% ipython --no-banner

In [1]: import numpy as np

In [2]: np.set_printoptions(suppress=True, linewidth=100)

In [3]: rd = lambda a: np.round(a, 2) + 0

In [4]: rng = np.random.default_rng(408073)

In [5]: X = np.array([[2, 0, 3], [1, -2, -2], [1, -1, -2], [2, 1, 1]]) * (rng.random((4, 3)) < 0.3)

In [6]: print(X)
[[ 0  0  3]
 [ 1  0  0]
 [ 1  0 -2]
 [ 0  0  0]]

In [7]: W = np.array([[3, 3, 0, 1], [1, 7, 6, 0], [6, 7, 0, 1]])

In [8]: beta = np.array([4, -3, -9, -1])

In [9]: hid = np.maximum(X @ W + beta, 0)

In [10]: print((hid > 0).astype(int))
[[1 1 0 1]
 [1 0 0 0]
 [0 0 0 0]
 [1 0 0 0]]

In [11]: print(hid)
[[22 18  0  2]
 [ 7  0  0  0]
 [ 0  0  0  0]
 [ 4  0  0  0]]

In [12]: print((hid > 0).mean(axis=0))
[0.75 0.25 0.   0.25]

In [13]: basis = np.array([[-2, 1], [0, 1], [-2, 0], [1, -1]])

In [14]: print(hid @ basis)
[[-42  38]
 [-14   7]
 [  0   0]
 [ -8   4]]

In [15]: print(W @ basis)
[[ -5   5]
 [-14   8]
 [-11  12]]

In [16]: U, sigma, VT = np.linalg.svd(X)

In [17]: vecs = VT[:(sigma > 1e-8).sum()]

In [18]: x0 = X[2] + -1 * X[3] + rng.integers(2) * np.eye(3)[0]

In [19]: print(x0)
[ 1.  0. -2.]

In [20]: print(rd(vecs.T @ vecs))
[[1. 0. 0.]
 [0. 0. 0.]
 [0. 0. 1.]]

In [21]: print(np.linalg.matrix_rank(np.vstack([X, x0])))
2

In [22]: theta = np.radians(120)

In [23]: Rm = np.eye(3)

In [24]: Rm[0, 0] = Rm[2, 2] = np.cos(theta)

In [25]: Rm[0, 2], Rm[2, 0] = -np.sin(theta), np.sin(theta)

In [26]: print(rd(Rm))
[[-0.5   0.   -0.87]
 [ 0.    1.    0.  ]
 [ 0.87  0.   -0.5 ]]

In [27]: A2 = X @ Rm.T

In [28]: print(rd(np.linalg.det(Rm)), rd(np.trace(Rm)))
1.0 0.0

In [29]: print(np.allclose(X @ X.T, A2 @ A2.T))
True

In [30]: print(rd(np.abs(A2 - X).max(axis=0)))
[2.6 0.  4.5]

In [31]: print(np.abs(np.diag(np.linalg.qr(X)[1])) > 1e-9)
[ True False  True]

In [32]: print(rd(np.trace(np.linalg.pinv(X) @ X)))
2.0

In [33]: F = np.loadtxt("data.csv", delimiter=",")

In [34]: print(F)
[[ 27.  27.   6.  15.]
 [ 18.  18.   4.  10.]
 [ -9.  -9.  -2.  -5.]
 [-18. -18.  -4. -10.]]

In [35]: proj = np.triu(np.array([[-3, 2, -1, -2], [3, 3, 1, -2], [1, -1, -3, 0], [-2, -1, -2, 1]]), 1) + np.eye(4)

In [36]: A2 = proj @ F @ np.linalg.inv(proj)

In [37]: print(np.trace(A2), np.trace(F))
33.0 33.0

In [38]: print(proj @ F - F @ proj)
[[ 81.  27.  18. 153.]
 [ 27.  -9.   6.  87.]
 [  0.  18.   0. -36.]
 [  0.  36.   0. -72.]]

In [39]: print(np.linalg.matrix_rank(F, rtol=0.1))
1

In [40]: print([round(float(x), 2) for x in np.linalg.svd(F, compute_uv=False)[:3]])
[58.63, 0.0, 0.0]
